>>> import numpy as np
>>> np.set_printoptions(precision=3, suppress=True, linewidth=100)
>>> arr = np.array([[0, 0, -6, 9, 6, 3],
...     [0, 0, -6, 9, 6, 3],
...     [0, 0, 2, -3, -2, -1],
...     [0, 0, -6, 9, 6, 3],
...     [0, 0, 6, -9, -6, -3],
...     [0, 0, 2, -3, -2, -1],
...     [0, 0, 4, -6, -4, -2],
...     [0, 0, 4, -6, -4, -2],
...     [0, 0, -4, 6, 4, 2]])
>>> # rows and columns are dependent
>>> print(arr @ np.linalg.pinv(arr) @ arr)
[[ 0.  0. -6.  9.  6.  3.]
 [ 0.  0. -6.  9.  6.  3.]
 [ 0.  0.  2. -3. -2. -1.]
 [ 0.  0. -6.  9.  6.  3.]
 [ 0.  0.  6. -9. -6. -3.]
 [ 0.  0.  2. -3. -2. -1.]
 [ 0.  0.  4. -6. -4. -2.]
 [ 0.  0.  4. -6. -4. -2.]
 [ 0.  0. -4.  6.  4.  2.]]
>>> round(float(np.trace(np.linalg.pinv(arr) @ arr)), 3)
1.0
>>> np.allclose(arr[:-1].T @ np.linalg.lstsq(arr[:-1].T, arr[-1])[0], arr[-1])
True
>>> np.linalg.lstsq(arr[:-1].T, arr[-1])[2]
np.int32(1)
>>> print(np.unique(arr.round(6), axis=0).shape)
(5, 6)
>>> print(arr.reshape(2, -1))
[[ 0  0 -6  9  6  3  0  0 -6  9  6  3  0  0  2 -3 -2 -1  0  0 -6  9  6  3  0  0  6]
 [-9 -6 -3  0  0  2 -3 -2 -1  0  0  4 -6 -4 -2  0  0  4 -6 -4 -2  0  0 -4  6  4  2]]
>>> T = arr.reshape(9, 2, -1)
>>> np.swapaxes(T, 1, 2)[1]
array([[ 0,  9],
       [ 0,  6],
       [-6,  3]])
>>> np.einsum("ihd,ihd->ih", T, T)
array([[ 36, 126],
       [ 36, 126],
       [  4,  14],
       [ 36, 126],
       [ 36, 126],
       [  4,  14],
       [ 16,  56],
       [ 16,  56],
       [ 16,  56]])
>>> T.shape
(9, 2, 3)
>>> print(np.einsum("ihd,jhd->hij", T, T).shape)
(2, 9, 9)
>>> M = np.loadtxt("mat.csv", delimiter=",")
>>> M
array([[0.022, 0.067, 0.111, 0.022, 0.067],
       [0.067, 0.2  , 0.333, 0.067, 0.2  ],
       [0.111, 0.333, 0.556, 0.111, 0.333],
       [0.022, 0.067, 0.111, 0.022, 0.067],
       [0.067, 0.2  , 0.333, 0.067, 0.2  ]])
>>> print(np.abs(np.diag(np.linalg.qr(M)[1])) > 1e-9)
[ True False False False False]
>>> np.linalg.lstsq(M[:-1].T, M[-1])[2]
np.int32(1)
>>> M @ np.linalg.pinv(M) @ M
array([[0.022, 0.067, 0.111, 0.022, 0.067],
       [0.067, 0.2  , 0.333, 0.067, 0.2  ],
       [0.111, 0.333, 0.556, 0.111, 0.333],
       [0.022, 0.067, 0.111, 0.022, 0.067],
       [0.067, 0.2  , 0.333, 0.067, 0.2  ]])
>>> np.round(np.trace(np.linalg.pinv(M) @ M), 3)
np.float64(1.0)
>>> np.allclose(M[:-1].T @ np.linalg.lstsq(M[:-1].T, M[-1])[0], M[-1])
True
>>> np.unique(M.round(6), axis=0).shape
(3, 5)
>>> np.round(np.sort(np.abs(np.linalg.eigvals(M))), 3) + 0
array([0., 0., 0., 0., 1.])
>>> np.trace(M)
np.float64(1.0)
>>> np.linalg.matrix_power(M, 3)
array([[0.022, 0.067, 0.111, 0.022, 0.067],
       [0.067, 0.2  , 0.333, 0.067, 0.2  ],
       [0.111, 0.333, 0.556, 0.111, 0.333],
       [0.022, 0.067, 0.111, 0.022, 0.067],
       [0.067, 0.2  , 0.333, 0.067, 0.2  ]])
>>> (M + M.T) / 2
array([[0.022, 0.067, 0.111, 0.022, 0.067],
       [0.067, 0.2  , 0.333, 0.067, 0.2  ],
       [0.111, 0.333, 0.556, 0.111, 0.333],
       [0.022, 0.067, 0.111, 0.022, 0.067],
       [0.067, 0.2  , 0.333, 0.067, 0.2  ]])
>>> M @ M
array([[0.022, 0.067, 0.111, 0.022, 0.067],
       [0.067, 0.2  , 0.333, 0.067, 0.2  ],
       [0.111, 0.333, 0.556, 0.111, 0.333],
       [0.022, 0.067, 0.111, 0.022, 0.067],
       [0.067, 0.2  , 0.333, 0.067, 0.2  ]])
>>> data = np.loadtxt("w.csv", delimiter=",")
>>> data
array([[ -3.,  -8.,  12.,   1.],
       [  0., -16.,  16.,   0.],
       [  0.,  -8.,   8.,   0.],
       [  0.,   8., -10.,  -2.]])
>>> left, sv, Vt = np.linalg.svd(data)
>>> np.argmax(sv[:-1] / (sv[1:] + 1e-6)) + 1
np.int64(3)
>>> M2 = left[:, :3] @ np.diag(sv[:3]) @ Vt[:3]
>>> np.linalg.matrix_rank(M2)
np.int64(3)
>>> np.round(np.linalg.norm(data - M2) / np.linalg.norm(data), 3)
np.float64(0.0)
>>> np.round(np.linalg.norm(data - M2, 2), 3), round(float(sv[3]), 3)
(np.float64(0.0), 0.0)
>>> left, sv, Vt = np.linalg.svd(data, full_matrices=False)
>>> print(np.abs(Vt[0]))
[0.043 0.663 0.746 0.04 ]
>>> np.abs(left[:, 0]).round(6).argmax()
np.int64(1)
>>> np.round(np.sqrt((sv ** 2).sum()), 3), np.round(np.linalg.norm(data), 3)
(np.float64(32.031), np.float64(32.031))
>>> np.round(sv / sv[0], 3) + 0
array([1.   , 0.117, 0.057, 0.   ])
>>> rk = np.linalg.matrix_rank(data)
>>> rk
np.int64(3)
>>> null = np.linalg.svd(data)[2][rk:].T
>>> print(np.linalg.matrix_rank(data.T @ data), np.linalg.matrix_rank(data @ data.T))
3 3
>>> print([int(np.linalg.matrix_rank(data[:i])) for i in range(1, len(data) + 1)])
[1, 2, 2, 3]
>>> np.allclose(data @ null, 0)
True
>>> W2 = np.array([[1, 2, 2, 0], [1, 1, 0, 2]])
>>> rng = np.random.default_rng(85743)
>>> m1 = rng.normal(size=(39, 2)) @ W2 + np.array([1, 3, -2, -3])
>>> print(m1)
[[ 1.695  5.118  0.847 -4.458]
 [ 0.464  1.805 -3.318 -2.753]
 [ 1.1    4.54   0.879 -5.678]
 [-0.417  0.968 -3.23  -4.604]
 [ 1.153  3.697 -0.912 -3.782]
 [ 3.362  7.629  2.532 -2.807]
 [ 2.096  4.969 -0.254 -2.554]
 [ 0.153  2.952 -0.401 -6.294]
 [ 0.883  3.208 -1.35  -3.883]
 [ 1.854  3.956 -1.796 -1.496]
 [ 2.34   4.05  -2.579  0.259]
 [-0.697  0.614 -3.378 -5.017]
 [ 1.712  4.174 -1.077 -2.498]
 [ 0.761  3.098 -1.326 -4.151]
 [-0.46   0.886 -3.309 -4.611]
 [ 1.211  4.339  0.254 -4.831]
 [ 1.327  3.917 -0.82  -3.525]
 [-0.112  1.472 -2.833 -4.391]
 [ 2.516  4.005 -3.022  1.054]
 [ 0.989  4.693  1.407 -6.429]
 [ 0.43   2.57  -1.718 -4.423]
 [-1.367  0.031 -3.204 -6.53 ]
 [-0.412  1.022 -3.133 -4.691]
 [ 0.935  2.81  -2.25  -2.881]
 [-2.295 -1.458 -4.326 -7.265]
 [ 1.698  4.091 -1.215 -2.389]
 [ 0.469  2.267 -2.406 -3.656]
 [-0.927  0.13  -3.885 -4.969]
 [ 3.725  6.825  0.2    0.25 ]
 [-0.447  0.086 -4.933 -2.961]
 [ 2.047  3.773 -2.548 -0.358]
 [ 0.288  1.217 -4.141 -2.284]
 [ 2.572  4.495 -2.154  0.298]
 [-2.144 -1.245 -4.201 -7.088]
 [ 3.918  7.159  0.481  0.355]
 [-1.523 -0.655 -4.264 -5.782]
 [ 0.744  2.667 -2.154 -3.358]
 [ 0.699  3.287 -0.824 -4.777]
 [ 0.496  2.    -2.991 -3.017]]
>>> # null space of dimension 1
>>> left, sv, Vt = np.linalg.svd(m1)
>>> evecs = Vt[:(sv > 1e-8).sum()]
>>> vec = m1[2] + 2 * m1[32] + rng.integers(2) * np.eye(4)[1]
>>> vec
array([ 6.245, 14.531, -3.429, -5.082])
>>> np.diag(evecs.T @ evecs)
array([0.256, 0.784, 0.999, 0.96 ])
>>> evecs.T @ evecs
array([[ 0.256,  0.4  , -0.029,  0.172],
       [ 0.4  ,  0.784,  0.015, -0.092],
       [-0.029,  0.015,  0.999,  0.007],
       [ 0.172, -0.092,  0.007,  0.96 ]])
>>> np.round(np.linalg.norm(vec - evecs.T @ evecs @ vec), 3)
np.float64(0.464)
>>> mat = np.loadtxt("case5.csv", delimiter=",")
>>> mat
array([[ 0.901,  1.289, -8.604,  1.214, -4.135,  1.289,  1.808],
       [-4.684, -4.057, -5.636, -0.493, -3.622, -4.057, -0.145],
       [-4.896, -4.275, -5.212, -0.593, -3.447, -4.275, -0.276],
       [ 5.415,  4.83 ,  3.834,  0.879,  2.85 ,  4.83 ,  0.66 ],
       [-4.954, -4.336, -5.084, -0.622, -3.393, -4.336, -0.314],
       [ 5.151,  4.992, -3.932,  1.711, -1.069,  4.992,  2.02 ],
       [-4.741, -4.663,  4.903, -1.724,  1.624, -4.663, -2.095],
       [-3.111, -3.271,  7.243, -1.596,  3.073, -3.271, -2.115],
       [-5.893, -5.435, -0.773, -1.349, -1.406, -5.435, -1.343],
       [-5.72 , -5.182, -2.519, -1.105, -2.247, -5.182, -0.978],
       [ 4.495,  4.459, -5.38 ,  1.719, -1.904,  4.459,  2.121],
       [-4.019, -4.057,  6.153, -1.691,  2.372, -4.057, -2.143],
       [ 3.267,  3.407, -7.084,  1.615, -2.967,  3.407,  2.125],
       [-5.844, -5.347, -1.575, -1.245, -1.798, -5.347, -1.183],
       [ 2.568,  1.963,  8.061, -0.304,  4.465,  1.963, -0.834],
       [-3.313, -2.686, -7.471,  0.054, -4.3  , -2.686,  0.538],
       [ 2.152,  1.564,  8.304, -0.434,  4.514,  1.564, -0.983],
       [ 5.855,  5.476, -0.68 ,  1.508,  0.675,  5.476,  1.6  ],
       [ 3.271,  3.41 , -7.08 ,  1.616, -2.964,  3.41 ,  2.125],
       [-5.723, -5.186, -2.502, -1.108, -2.239, -5.186, -0.982],
       [-3.29 , -3.428,  7.059, -1.618,  2.95 , -3.428, -2.126],
       [-0.787, -0.272, -8.74 ,  0.817, -4.495, -0.272,  1.407],
       [ 5.717,  5.179,  2.536,  1.103,  2.255,  5.179,  0.975],
       [ 5.855,  5.476, -0.679,  1.508,  0.676,  5.476,  1.6  ],
       [ 1.342,  1.69 , -8.448,  1.303, -3.981,  1.69 ,  1.89 ],
       [ 4.481,  4.447, -5.405,  1.718, -1.919,  4.447,  2.122],
       [-5.626, -5.07 , -3.005, -1.026, -2.473, -5.07 , -0.866],
       [ 5.682,  5.137,  2.726,  1.072,  2.344,  5.137,  0.931],
       [-1.503, -0.947, -8.576,  0.623, -4.537, -0.947,  1.197],
       [ 0.941,  1.326, -8.592,  1.222, -4.122,  1.326,  1.816],
       [ 4.476,  4.443, -5.415,  1.718, -1.925,  4.443,  2.123],
       [-0.753, -1.154,  8.645, -1.182,  4.181, -1.154, -1.778],
       [ 3.239,  3.383, -7.113,  1.612, -2.986,  3.383,  2.123],
       [-5.869, -5.479,  0.495, -1.49 , -0.77 , -5.479, -1.57 ],
       [-1.829, -2.13 ,  8.214, -1.395,  3.779, -2.13 , -1.97 ],
       [ 4.955,  4.337,  5.081,  0.623,  3.392,  4.337,  0.315],
       [ 5.756,  5.228,  2.294,  1.14 ,  2.141,  5.228,  1.029],
       [ 5.898,  5.454,  0.494,  1.383,  1.268,  5.454,  1.395],
       [ 4.006,  4.046, -6.171,  1.69 , -2.384,  4.046,  2.143]])
>>> M2 = mat / np.sqrt((mat ** 2).mean(axis=1, keepdims=True))
>>> print(np.linalg.matrix_rank(mat - mat.mean(axis=1, keepdims=True)))
2
>>> np.linalg.norm(M2, axis=1)
array([2.646, 2.646, 2.646, 2.646, 2.646, 2.646, 2.646, 2.646, 2.646, 2.646, 2.646, 2.646, 2.646,
       2.646, 2.646, 2.646, 2.646, 2.646, 2.646, 2.646, 2.646, 2.646, 2.646, 2.646, 2.646, 2.646,
       2.646, 2.646, 2.646, 2.646, 2.646, 2.646, 2.646, 2.646, 2.646, 2.646, 2.646, 2.646, 2.646])
>>> M2[26]
array([-1.489, -1.341, -0.795, -0.272, -0.654, -1.341, -0.229])
